In [1]: import numpy as np

In [2]: np.set_printoptions(precision=2, suppress=True, linewidth=120, sign=" ")

In [3]: X = np.load("layer19.npy")

In [4]: X
Out[4]: 
array([[-1,  2,  0,  0, -1, -2,  1,  1, -2, -1],
       [-1, -1,  2,  0,  0, -1, -2,  1,  1, -2],
       [-2, -1, -1,  2,  0,  0, -1, -2,  1,  1],
       [ 1, -2, -1, -1,  2,  0,  0, -1, -2,  1],
       [ 1,  1, -2, -1, -1,  2,  0,  0, -1, -2],
       [-2,  1,  1, -2, -1, -1,  2,  0,  0, -1],
       [-1, -2,  1,  1, -2, -1, -1,  2,  0,  0],
       [ 0, -1, -2,  1,  1, -2, -1, -1,  2,  0],
       [ 0,  0, -1, -2,  1,  1, -2, -1, -1,  2],
       [ 2,  0,  0, -1, -2,  1,  1, -2, -1, -1]])

In [5]: q, evecs = np.linalg.qr(X[:, :4])[0], np.linalg.qr(X[:, 4:])[0]

In [6]: sigma = np.linalg.svd(q.T @ evecs, compute_uv=False)

In [7]: (sigma > 0.9).sum()
Out[7]: np.int64(0)

In [8]: np.degrees(np.arccos(sigma.clip(0, 1)))
Out[8]: array([ 33.73,  41.56,  71.43,  72.45])

In [9]: sigma
Out[9]: array([ 0.83,  0.75,  0.32,  0.3 ])

In [10]: round(float(np.linalg.norm(q @ q.T - evecs @ evecs.T, 2)), 2)
Out[10]: 1.0

In [11]: Uu, sigma, vt = np.linalg.svd(X, full_matrices=False)

In [12]: np.cumsum(sigma ** 2) / np.sum(sigma ** 2)
Out[12]: array([ 0.27,  0.54,  0.64,  0.74,  0.8 ,  0.86,  0.91,  0.96,  0.98,  1.  ])

In [13]: sigma
Out[13]: array([ 6.78,  6.78,  4.12,  4.12,  3.14,  3.14,  3.  ,  3.  ,  1.77,  1.77])

In [14]: (sigma > 1e-8).sum()
Out[14]: np.int64(10)

In [15]: Uu.shape, sigma.shape, vt.shape
Out[15]: ((10, 10), (10,), (10, 10))

In [16]: np.allclose(Uu * sigma @ vt, X)
Out[16]: True

In [17]: np.round(Uu.T @ Uu, 2) + 0
Out[17]: 
array([[ 1.,  0.,  0.,  0.,  0.,  0.,  0.,  0.,  0.,  0.],
       [ 0.,  1.,  0.,  0.,  0.,  0.,  0.,  0.,  0.,  0.],
       [ 0.,  0.,  1.,  0.,  0.,  0.,  0.,  0.,  0.,  0.],
       [ 0.,  0.,  0.,  1.,  0.,  0.,  0.,  0.,  0.,  0.],
       [ 0.,  0.,  0.,  0.,  1.,  0.,  0.,  0.,  0.,  0.],
       [ 0.,  0.,  0.,  0.,  0.,  1.,  0.,  0.,  0.,  0.],
       [ 0.,  0.,  0.,  0.,  0.,  0.,  1.,  0.,  0.,  0.],
       [ 0.,  0.,  0.,  0.,  0.,  0.,  0.,  1.,  0.,  0.],
       [ 0.,  0.,  0.,  0.,  0.,  0.,  0.,  0.,  1.,  0.],
       [ 0.,  0.,  0.,  0.,  0.,  0.,  0.,  0.,  0.,  1.]])

In [18]: np.round(vt @ vt.T, 2) + 0
Out[18]: 
array([[ 1.,  0.,  0.,  0.,  0.,  0.,  0.,  0.,  0.,  0.],
       [ 0.,  1.,  0.,  0.,  0.,  0.,  0.,  0.,  0.,  0.],
       [ 0.,  0.,  1.,  0.,  0.,  0.,  0.,  0.,  0.,  0.],
       [ 0.,  0.,  0.,  1.,  0.,  0.,  0.,  0.,  0.,  0.],
       [ 0.,  0.,  0.,  0.,  1.,  0.,  0.,  0.,  0.,  0.],
       [ 0.,  0.,  0.,  0.,  0.,  1.,  0.,  0.,  0.,  0.],
       [ 0.,  0.,  0.,  0.,  0.,  0.,  1.,  0.,  0.,  0.],
       [ 0.,  0.,  0.,  0.,  0.,  0.,  0.,  1.,  0.,  0.],
       [ 0.,  0.,  0.,  0.,  0.,  0.,  0.,  0.,  1.,  0.],
       [ 0.,  0.,  0.,  0.,  0.,  0.,  0.,  0.,  0.,  1.]])

In [19]: np.round(np.sqrt((sigma ** 2).sum()), 2), round(float(np.linalg.norm(X)), 2)
Out[19]: (np.float64(13.04), 13.04)

In [20]: np.round(Uu.T @ X @ vt.T, 2) + 0
Out[20]: 
array([[ 6.78,  0.  ,  0.  ,  0.  ,  0.  ,  0.  ,  0.  ,  0.  ,  0.  ,  0.  ],
       [ 0.  ,  6.78,  0.  ,  0.  ,  0.  ,  0.  ,  0.  ,  0.  ,  0.  ,  0.  ],
       [ 0.  ,  0.  ,  4.12,  0.  ,  0.  ,  0.  ,  0.  ,  0.  ,  0.  ,  0.  ],
       [ 0.  ,  0.  ,  0.  ,  4.12,  0.  ,  0.  ,  0.  ,  0.  ,  0.  ,  0.  ],
       [ 0.  ,  0.  ,  0.  ,  0.  ,  3.14,  0.  ,  0.  ,  0.  ,  0.  ,  0.  ],
       [ 0.  ,  0.  ,  0.  ,  0.  ,  0.  ,  3.14,  0.  ,  0.  ,  0.  ,  0.  ],
       [ 0.  ,  0.  ,  0.  ,  0.  ,  0.  ,  0.  ,  3.  ,  0.  ,  0.  ,  0.  ],
       [ 0.  ,  0.  ,  0.  ,  0.  ,  0.  ,  0.  ,  0.  ,  3.  ,  0.  ,  0.  ],
       [ 0.  ,  0.  ,  0.  ,  0.  ,  0.  ,  0.  ,  0.  ,  0.  ,  1.77,  0.  ],
       [ 0.  ,  0.  ,  0.  ,  0.  ,  0.  ,  0.  ,  0.  ,  0.  ,  0.  ,  1.77]])
